$ python -q
>>> import numpy as np
>>> import numpy.linalg as la
>>> np.set_printoptions(suppress=True, linewidth=200)
>>> rnd = lambda a: np.round(a, 3) + 0
>>> W0 = np.loadtxt("case19.csv", delimiter=",")
>>> print(W0)
[[ 2.  6.  0.  1.]
 [-3. -9.  2.  3.]]
>>> other = W0 / np.sqrt((W0 ** 2).mean(axis=1, keepdims=True))
>>> print(rnd(other[0]))
[0.625 1.874 0.    0.312]
>>> print(la.matrix_rank(other) == la.matrix_rank(W0))
True
>>> theta = np.radians(36)
>>> Rm = np.eye(4)
>>> Rm[1, 1] = Rm[3, 3] = np.cos(theta)
>>> Rm[1, 3], Rm[3, 1] = -np.sin(theta), np.sin(theta)
>>> print(rnd(Rm))
[[ 1.     0.     0.     0.   ]
 [ 0.     0.809  0.    -0.588]
 [ 0.     0.     1.     0.   ]
 [ 0.     0.588  0.     0.809]]
>>> other = W0 @ Rm.T
>>> print(rnd(la.det(Rm)), rnd(np.trace(Rm)))
1.0 3.618
>>> print(rnd(other))
[[ 2.     4.266  0.     4.336]
 [-3.    -9.045  2.    -2.863]]
>>> print(rnd(np.abs(other - W0).max(axis=0)))
[0.    1.734 0.    5.863]
>>> print(np.allclose(la.norm(W0, axis=1), la.norm(other, axis=1)))
True
>>> mat = np.loadtxt("arr.csv", delimiter=",")
>>> print(mat)
[[0.5 0.5 0. ]
 [0.  1.  0. ]
 [0.5 0.  0.5]]
>>> # rows sum to 1
>>> theta = np.radians(45)
>>> Rm = np.eye(3)
>>> Rm[0, 0] = Rm[1, 1] = np.cos(theta)
>>> Rm[0, 1], Rm[1, 0] = -np.sin(theta), np.sin(theta)
>>> print(rnd(Rm))
[[ 0.707 -0.707  0.   ]
 [ 0.707  0.707  0.   ]
 [ 0.     0.     1.   ]]
>>> other = mat @ Rm.T
>>> print(np.allclose(mat @ mat.T, other @ other.T))
True
>>> print(rnd(np.abs(other - mat).max(axis=0)))
[0.707 0.354 0.   ]
>>> print(rnd(la.svd(mat, compute_uv=False)), rnd(la.svd(other, compute_uv=False)))
[1.154 0.768 0.282] [1.154 0.768 0.282]
